>>> import numpy as np
>>> np.set_printoptions(precision=3, suppress=True, linewidth=200)
>>> K = np.array([[3, 2, 2, 2, 3, 2],
...     [2, 0, 2, 3, 1, 1],
...     [0, 0, 3, 0, 2, 1],
...     [0, 1, 2, 2, 1, 3],
...     [3, 3, 1, 0, 0, 0]])
>>> K
array([[3, 2, 2, 2, 3, 2],
       [2, 0, 2, 3, 1, 1],
       [0, 0, 3, 0, 2, 1],
       [0, 1, 2, 2, 1, 3],
       [3, 3, 1, 0, 0, 0]])
>>> f, r1 = K[2], K[3]
>>> f @ f
np.int64(14)
>>> p = (f @ r1) / (f @ f) * f
>>> p
array([0.   , 0.   , 2.357, 0.   , 1.571, 0.786])
>>> np.round(np.linalg.norm(f + r1) ** 2 + np.linalg.norm(f - r1) ** 2, 3)
np.float64(66.0)
>>> np.linalg.matrix_rank(np.outer(f, r1))
np.int64(1)
>>> r1 - p
array([ 0.   ,  1.   , -0.357,  2.   , -0.571,  2.214])
>>> np.outer(f, r1)
array([[0, 0, 0, 0, 0, 0],
       [0, 0, 0, 0, 0, 0],
       [0, 3, 6, 6, 3, 9],
       [0, 0, 0, 0, 0, 0],
       [0, 2, 4, 4, 2, 6],
       [0, 1, 2, 2, 1, 3]])
>>> Uu, sig, Vh = np.linalg.svd(K, full_matrices=False)
>>> np.abs(Uu[:, 0]).round(6).argmax()
np.int64(0)
>>> sig
array([8.669, 4.12 , 2.558, 2.047, 1.463])
>>> np.allclose(Uu * sig @ Vh, K)
True
>>> Uu.shape, sig.shape, Vh.shape
((5, 5), (5,), (5, 6))
>>> sig / sig[0]
array([1.   , 0.475, 0.295, 0.236, 0.169])
>>> (sig > 1e-8).sum()
np.int64(5)
>>> np.linalg.matrix_rank(K)
np.int64(5)
>>> K.sum(axis=0)
array([ 8,  6, 10,  7,  7,  7])
>>> np.round(np.linalg.norm(K), 3)
np.float64(10.247)
>>> np.abs(K).max()
np.int64(3)
>>> K - K[0]
array([[ 0,  0,  0,  0,  0,  0],
       [-1, -2,  0,  1, -2, -1],
       [-3, -2,  1, -2, -1, -1],
       [-3, -1,  0,  0, -2,  1],
       [ 0,  1, -1, -2, -3, -2]])
>>> np.unravel_index(np.abs(K).argmax(), K.shape)
(np.int64(0), np.int64(0))
>>> K.sum(axis=1)
array([14,  9,  6,  9,  7])
>>> K.shape
(5, 6)
>>> W = np.array([[-4, -4, 8, 9, -2, -5],
...     [-3, -6, 3, -7, 9, 1],
...     [0, 2, 9, -8, -9, 1],
...     [-8, -6, 2, 9, 8, 8],
...     [6, 2, -8, 7, -8, -1],
...     [4, 0, -7, 8, 3, -7]])
>>> b = np.array([2, 0, 1, 2, 1, 1])
>>> act = np.maximum(K @ W + b, 0)
>>> (act > 0).mean(axis=0)
array([0.4, 0.2, 0.8, 0.6, 0.4, 0.2])
>>> np.linalg.matrix_rank(act)
np.int64(5)
>>> cent = np.array([[5, 2], [4, 2], [4, 4], [3, 3], [4, 4], [4, 4]])
>>> W @ cent
array([[ -5,  15],
       [ -8,  13],
       [-12, -16],
       [ 35,  71],
       [ -9, -31],
       [  0, -12]])
>>> (act @ cent).round(6).argmax(axis=1)
array([0, 0, 0, 0, 0])
>>> act @ cent
array([[222, 222],
       [278, 278],
       [150,  76],
       [125, 122],
       [224, 224]])
>>> rng = np.random.default_rng(4921)
>>> arr = np.eye(3, dtype=int)[rng.permutation(3)]
>>> arr
array([[1, 0, 0],
       [0, 0, 1],
       [0, 1, 0]])
>>> # row-stochastic, so 1 is an eigenvalue
>>> B = arr[0, 0] * arr[1:] - np.outer(arr[1:, 0], arr[0])
>>> B
array([[0, 0, 1],
       [0, 1, 0]])
>>> np.linalg.matrix_rank(B), np.linalg.matrix_rank(arr)
(np.int64(2), np.int64(3))
>>> np.flatnonzero(~B.round(6).any(axis=1))
array([], dtype=int64)
>>> E = np.load("arr.npy")
>>> E
array([[ 1,  0,  0],
       [-2,  1,  0],
       [ 0, -5,  1]])
>>> # triangular
>>> [int(np.linalg.matrix_rank(np.linalg.matrix_power(E, p))) for p in range(1, 4)]
[3, 3, 3]
>>> np.linalg.matrix_power(E - np.diag(np.diag(E)), 3)
array([[0, 0, 0],
       [0, 0, 0],
       [0, 0, 0]])
>>> np.sort(np.linalg.eigvals(E))
array([1., 1., 1.])
>>> np.linalg.matrix_rank(E - E[0, 0] * np.eye(3))
np.int64(2)
>>> W = np.array([[2, 3], [1, 2], [-3, 2]])
>>> b = np.array([0, 0])
>>> act = np.maximum(E @ W + b, 0)
>>> (act > 0).mean(axis=0)
array([0.333, 0.333])
>>> np.linalg.matrix_rank(act)
np.int64(1)
>>> (act > 0).astype(int)
array([[1, 1],
       [0, 0],
       [0, 0]])
>>> cent = np.array([[-1, -7], [-8, 4]])
>>> (act @ cent).round(6).argmax(axis=1)
array([1, 0, 0])
>>> act @ cent
array([[-26,  -2],
       [  0,   0],
       [  0,   0]])
>>> ev, vecs = np.linalg.eigh(arr)
>>> np.round(vecs.T @ vecs, 3) + 0
array([[1., 0., 0.],
       [0., 1., 0.],
       [0., 0., 1.]])
>>> np.round(vecs @ np.diag(ev) @ vecs.T, 3) + 0
array([[1., 0., 0.],
       [0., 0., 1.],
       [0., 1., 0.]])
>>> np.unique(ev.round(6) + 0, return_counts=True)[1]
array([1, 2])
>>> J = np.load("m.npy")
>>> J
array([[ 4,  4,  4,  4,  4,  4,  4,  4],
       [ 4,  8,  8,  8,  8,  8,  8,  8],
       [ 4,  8, 12, 12, 12, 12, 12, 12],
       [ 4,  8, 12, 16, 16, 16, 16, 16],
       [ 4,  8, 12, 16, 20, 20, 20, 20],
       [ 4,  8, 12, 16, 20, 24, 24, 24],
       [ 4,  8, 12, 16, 20, 24, 28, 28],
       [ 4,  8, 12, 16, 20, 24, 28, 32]])
>>> # symmetric, so the eigenvalues are real
>>> low = np.linalg.cholesky(J)
>>> low @ low.T
array([[ 4.,  4.,  4.,  4.,  4.,  4.,  4.,  4.],
       [ 4.,  8.,  8.,  8.,  8.,  8.,  8.,  8.],
       [ 4.,  8., 12., 12., 12., 12., 12., 12.],
       [ 4.,  8., 12., 16., 16., 16., 16., 16.],
       [ 4.,  8., 12., 16., 20., 20., 20., 20.],
       [ 4.,  8., 12., 16., 20., 24., 24., 24.],
       [ 4.,  8., 12., 16., 20., 24., 28., 28.],
       [ 4.,  8., 12., 16., 20., 24., 28., 32.]])
>>> low
array([[2., 0., 0., 0., 0., 0., 0., 0.],
       [2., 2., 0., 0., 0., 0., 0., 0.],
       [2., 2., 2., 0., 0., 0., 0., 0.],
       [2., 2., 2., 2., 0., 0., 0., 0.],
       [2., 2., 2., 2., 2., 0., 0., 0.],
       [2., 2., 2., 2., 2., 2., 0., 0.],
       [2., 2., 2., 2., 2., 2., 2., 0.],
       [2., 2., 2., 2., 2., 2., 2., 2.]])
>>> z = rng.permutation(8)
>>> B = J[:, z] * rng.choice([-1, 1], 8)
>>> B
array([[ -4,  -4,  -4,   4,   4,  -4,   4,  -4],
       [ -8,  -8,  -8,   4,   8,  -8,   8,  -8],
       [-12, -12, -12,   4,   8, -12,  12, -12],
       [-12, -16, -16,   4,   8, -16,  16, -16],
       [-12, -20, -20,   4,   8, -20,  20, -16],
       [-12, -24, -24,   4,   8, -24,  20, -16],
       [-12, -24, -28,   4,   8, -28,  20, -16],
       [-12, -24, -32,   4,   8, -28,  20, -16]])
>>> Uu, _, Vh = np.linalg.svd(J.T @ B)
>>> np.round(Uu @ Vh, 3) + 0
array([[ 0.,  0.,  0.,  1.,  0.,  0.,  0.,  0.],
       [ 0.,  0.,  0.,  0.,  1.,  0.,  0.,  0.],
       [-1.,  0.,  0.,  0.,  0.,  0.,  0.,  0.],
       [ 0.,  0.,  0.,  0.,  0.,  0.,  0., -1.],
       [ 0.,  0.,  0.,  0.,  0.,  0.,  1.,  0.],
       [ 0., -1.,  0.,  0.,  0.,  0.,  0.,  0.],
       [ 0.,  0.,  0.,  0.,  0., -1.,  0.,  0.],
       [ 0.,  0., -1.,  0.,  0.,  0.,  0.,  0.]])
